$ python -q
>>> import numpy as np
>>> from numpy import linalg as LA
>>> np.set_printoptions(precision=3, suppress=True, linewidth=200, legacy="1.25")
>>> F = np.load("m.npy")
>>> F
array([[0.5, 0.5, 0. ],
       [0. , 0.5, 0.5],
       [0. , 0.5, 0.5]])
>>> U, sigma, Vh = LA.svd(F)
>>> V = Vh[:(sigma > 1e-8).sum()]
>>> rng = np.random.default_rng(32566)
>>> vec = F[2] + 5 * F[1] + rng.integers(2) * np.eye(3)[2]
>>> vec
array([0., 3., 3.])
>>> LA.matrix_rank(np.vstack([F, vec]))
2
>>> np.diag(V.T @ V)
array([0.667, 0.667, 0.667])
>>> round(np.abs(LA.eigvals(F)).max(), 3)
1.0
>>> LA.matrix_power(F, 4)
array([[0.062, 0.5  , 0.438],
       [0.   , 0.5  , 0.5  ],
       [0.   , 0.5  , 0.5  ]])
>>> np.round(np.sort(np.abs(LA.eigvals(F))), 3) + 0
array([0. , 0.5, 1. ])
>>> F @ F
array([[0.25, 0.5 , 0.25],
       [0.  , 0.5 , 0.5 ],
       [0.  , 0.5 , 0.5 ]])
>>> data = np.load("block15.npy")
>>> data
array([[ 1.955,  0.073, -1.909, -0.806],
       [ 1.4  , -0.8  ,  2.3  ,  1.8  ],
       [ 2.3  , -0.2  , -1.5  , -0.9  ]])
>>> Y = data / LA.norm(data, axis=1, keepdims=True)
>>> C2 = Y @ Y.T
>>> np.argwhere(np.triu(np.abs(C2) > 0.95, 1))
array([[0, 2]])
>>> (C2 - 2 * np.eye(3)).round(6).argmax(axis=1)
array([2, 2, 0])
>>> C2[1]
array([-0.333,  1.   , -0.175])
>>> Y = np.array([[5, -6, 4], [0, 0, -1], [5, 2, 9], [2, -3, 4]])
>>> np.einsum("ik,kj->ij", data, Y)
array([[ -1.382, -13.13 , -12.658],
       [ 22.1  ,  -9.2  ,  34.3  ],
       [  2.2  , -14.1  ,  -7.7  ]])
>>> np.vstack([data, Y.T]).shape
(6, 4)
>>> np.einsum("ij->j", data)
array([ 5.655, -0.927, -1.109,  0.094])
>>> LA.matrix_rank(data @ Y)
3
>>> def softmax(z):
...     e = np.exp(z - z.max(axis=-1, keepdims=True))
...     return e / e.sum(axis=-1, keepdims=True)
... 
>>> np.round(softmax(10 * data[0]), 3) + 0
array([1., 0., 0., 0.])
>>> softmax(data[0] + 2)
array([0.809, 0.123, 0.017, 0.051])
>>> S = data @ data.T / np.sqrt(4)
>>> softmax(S + np.triu(np.full(S.shape, -np.inf), 1))
array([[1.   , 0.   , 0.   ],
       [0.001, 0.999, 0.   ],
       [0.459, 0.003, 0.538]])
>>> softmax(S)
array([[0.505, 0.002, 0.493],
       [0.001, 0.998, 0.002],
       [0.459, 0.003, 0.538]])
>>> softmax(S).round(6).argmax(axis=1)
array([0, 1, 2])
>>> LA.matrix_rank(data, rtol=0.1)
2
>>> np.argsort(-LA.norm(data, axis=0).round(6), kind="stable")[:3]
array([2, 0, 3])
>>> LA.cond(data) > 100
False
>>> X = np.loadtxt("case4.csv", delimiter=",")
>>> X
array([[-1., -2.,  0.,  0.],
       [ 3., -2.,  0.,  0.],
       [ 0.,  0., -1., -2.],
       [ 0.,  0.,  3., -2.]])
>>> X @ X
array([[-5.,  6.,  0.,  0.],
       [-9., -2.,  0.,  0.],
       [ 0.,  0., -5.,  6.],
       [ 0.,  0., -9., -2.]])
>>> round(np.abs(LA.eigvals(X)).max(), 3)
2.828
>>> np.round(LA.det(X), 3)
64.0
>>> np.sort(LA.eigvals(X).real)
array([-1.5, -1.5, -1.5, -1.5])
>>> X @ X
array([[-5.,  6.,  0.,  0.],
       [-9., -2.,  0.,  0.],
       [ 0.,  0., -5.,  6.],
       [ 0.,  0., -9., -2.]])
>>> np.flatnonzero(LA.matrix_power((X != 0) + (X.T != 0) + np.eye(4), 4)[2])
array([2, 3])
>>> proj = np.triu(np.array([[-2, -3, 1, -1], [3, -2, 3, 2], [0, 0, -2, 0], [3, -3, -2, -2]]), 1) + np.eye(4)
>>> Y = proj @ X @ LA.inv(proj)
>>> LA.matrix_rank(Y)
4
>>> np.trace(Y), np.trace(X)
(-6.0, -6.0)
>>> proj @ X - X @ proj
array([[-9.,  3.,  3.,  3.],
       [ 0.,  9.,  6., -3.],
       [ 0.,  0.,  0.,  0.],
       [ 0.,  0.,  0.,  0.]])
>>> np.poly(Y)
array([ 1.,  6., 25., 48., 64.])
>>> u = np.array([1, 3, 3, 8])
>>> Y = X + np.outer(u, np.eye(4)[0])
>>> LA.matrix_rank(Y - X)
1
>>> W0 = np.load("x.npy")
>>> W0
array([[ 22,  11, -10,   6],
       [ 11,  10,  -5,   6],
       [-10,  -5,   6,   2],
       [  6,   6,   2,  19]])
>>> Y = np.array([[1, 0, 0], [2, 2, 0]])
>>> C = np.kron(Y, W0)
>>> C.shape
(8, 12)
>>> C
array([[ 22,  11, -10,   6,   0,   0,   0,   0,   0,   0,   0,   0],
       [ 11,  10,  -5,   6,   0,   0,   0,   0,   0,   0,   0,   0],
       [-10,  -5,   6,   2,   0,   0,   0,   0,   0,   0,   0,   0],
       [  6,   6,   2,  19,   0,   0,   0,   0,   0,   0,   0,   0],
       [ 44,  22, -20,  12,  44,  22, -20,  12,   0,   0,   0,   0],
       [ 22,  20, -10,  12,  22,  20, -10,  12,   0,   0,   0,   0],
       [-20, -10,  12,   4, -20, -10,  12,   4,   0,   0,   0,   0],
       [ 12,  12,   4,  38,  12,  12,   4,  38,   0,   0,   0,   0]])
>>> LA.matrix_rank(C)
6
>>> U, sigma, Vh = LA.svd(data, full_matrices=False)
>>> (sigma > 1e-8).sum()
3
>>> np.abs(U[:, 0]).round(6).argmax()
0
>>> np.round(np.sqrt((sigma ** 2).sum()), 3), np.round(LA.norm(data), 3)
(5.257, 5.257)
>>> np.round(LA.matrix_power(F, 100), 3) + 0
array([[0. , 0.5, 0.5],
       [0. , 0.5, 0.5],
       [0. , 0.5, 0.5]])
>>> np.round(np.sort(np.abs(LA.eigvals(F)))[::-1], 3) + 0
array([1. , 0.5, 0. ])
>>> pr = np.eye(3)[0]
>>> for _ in range(3):
...     pr = pr @ F
...     print(pr.round(3))
... 
[0.5 0.5 0. ]
[0.25 0.5  0.25]
[0.125 0.5   0.375]
>>> w, V = LA.eigh(W0)
>>> vec = np.array([-4, 0, -4, 0])
>>> vec @ W0 @ vec / (vec @ vec), round(w[0], 3), round(float(w[-1]), 3)
(4.0, 0.0, 36.003)
>>> LA.eigvalsh(W0[1:, 1:])
array([ 1.105, 11.881, 22.014])
>>> (np.sign(V[:, -1].round(6)) == np.sign(V[0, -1].round(6))).astype(int)
array([1, 1, 0, 1])
>>> V * np.maximum(w, 0) @ V.T
array([[ 22.,  11., -10.,   6.],
       [ 11.,  10.,  -5.,   6.],
       [-10.,  -5.,   6.,   2.],
       [  6.,   6.,   2.,  19.]])
>>> vec = np.array([1, 7, 7, 7])
>>> h1 = np.maximum(W0 @ vec, 0)
>>> np.maximum(W0 @ (3 * vec), 0)
array([213, 264,  33, 585])
>>> W0 * (h1 > 1e-9)[:, None]
array([[ 22,  11, -10,   6],
       [ 11,  10,  -5,   6],
       [-10,  -5,   6,   2],
       [  6,   6,   2,  19]])
>>> np.tanh(W0 @ vec)
array([1., 1., 1., 1.])
>>> J = np.array([[4.0, 1.0, 1.0, 1.0],
...     [1.0, 4.0, 1.0, 1.0],
...     [1.0, 1.0, 4.0, 1.0],
...     [1.0, 1.0, 1.0, 4.0]])
>>> J
array([[4., 1., 1., 1.],
       [1., 4., 1., 1.],
       [1., 1., 4., 1.],
       [1., 1., 1., 4.]])
>>> Y = np.array([[8, 2], [1, 6], [2, 3], [1, 7]])
>>> LA.matrix_rank(np.vstack([J, Y.T]))
4
>>> LA.matrix_rank(J @ Y)
2
>>> np.einsum("ik,kj->ji", J, Y)
array([[36., 15., 18., 15.],
       [24., 36., 27., 39.]])
>>> Y.T @ J.T
array([[36., 15., 18., 15.],
       [24., 36., 27., 39.]])
>>> A = np.load("a.npy")
>>> A
array([[ 0, -4,  9],
       [ 0,  7, -7],
       [ 0,  0,  9]])
>>> U, sigma, Vh = LA.svd(A)
>>> V = Vh[:(sigma > 1e-8).sum()]
>>> vec = A[0] + 4 * A[2] + rng.integers(2) * np.eye(3)[0]
>>> vec
array([ 1., -4., 45.])
>>> round(LA.norm(vec - V.T @ V @ vec), 3)
1.0
>>> np.allclose(V.T @ V @ vec, vec)
False
>>> LA.matrix_rank(np.vstack([A, vec]))
3
>>> np.round(V.T @ V, 3) + 0
array([[0., 0., 0.],
       [0., 1., 0.],
       [0., 0., 1.]])
>>> np.sort(np.abs(LA.eigvals(A)))
array([0., 7., 9.])
>>> np.allclose(A, A.T)
False
>>> np.trace(A)
16
>>> np.allclose(A @ A.T, A.T @ A)
False
>>> (A + A.T) / 2
array([[ 0. , -2. ,  4.5],
       [-2. ,  7. , -3.5],
       [ 4.5, -3.5,  9. ]])
>>> sigma = 3 * 0.9 ** np.arange(3)
>>> O, _ = LA.qr(np.array([[-0.4, -0.7, 0.7], [-0.4, 0.3, 0.3], [-0.1, -1.4, 0.3]]))
>>> K = rng.normal(size=(17, 3)) * sigma @ O
>>> K
array([[-4.321,  2.593,  1.91 ],
       [ 0.787,  1.862,  1.392],
       [ 0.381,  1.837, -1.969],
       [ 2.996,  1.585, -3.313],
       [-1.038,  2.712,  0.23 ],
       [-4.024, -2.928, -1.553],
       [-5.728,  0.369, -2.532],
       [-0.243,  2.678,  7.051],
       [-6.107,  1.956,  2.942],
       [ 1.096, -4.711, -3.625],
       [ 2.682,  2.54 , -0.963],
       [ 1.322,  0.968, -2.63 ],
       [-4.652, -0.27 , -2.463],
       [-0.622, -3.869,  0.592],
       [ 0.135,  0.647,  1.905],
       [ 3.014,  2.381,  3.9  ],
       [-3.189, -0.088, -3.321]])
>>> vec = np.array([3, -1, -2])
>>> rhs = K @ vec
>>> LA.lstsq(K, rhs)[0]
array([ 3., -1., -2.])
>>> np.round(LA.pinv(K) @ K, 3) + 0
array([[1., 0., 0.],
       [0., 1., 0.],
       [0., 0., 1.]])
>>> LA.solve(K.T @ K, K.T @ rhs)
array([ 3., -1., -2.])
>>> rhs = rhs + 0.05 * rng.normal(size=17)
>>> rhs
array([-19.267,  -2.238,   3.27 ,  13.905,  -6.314,  -5.967, -12.625, -17.507, -26.159,  15.246,   7.299,   8.235,  -8.814,   0.905,  -4.025,  -1.167,  -2.791])
>>> c, *_ = LA.lstsq(K, rhs)
>>> np.round(K.T @ (rhs - K @ c), 3) + 0
array([0., 0., 0.])
>>> [round(float(LA.norm(LA.solve(K.T @ K + lam * np.eye(3), K.T @ rhs))), 2) for lam in (0, 1, 10, 100)]
[3.74, 3.71, 3.52, 2.31]
>>> c.round()
array([ 3., -1., -2.])
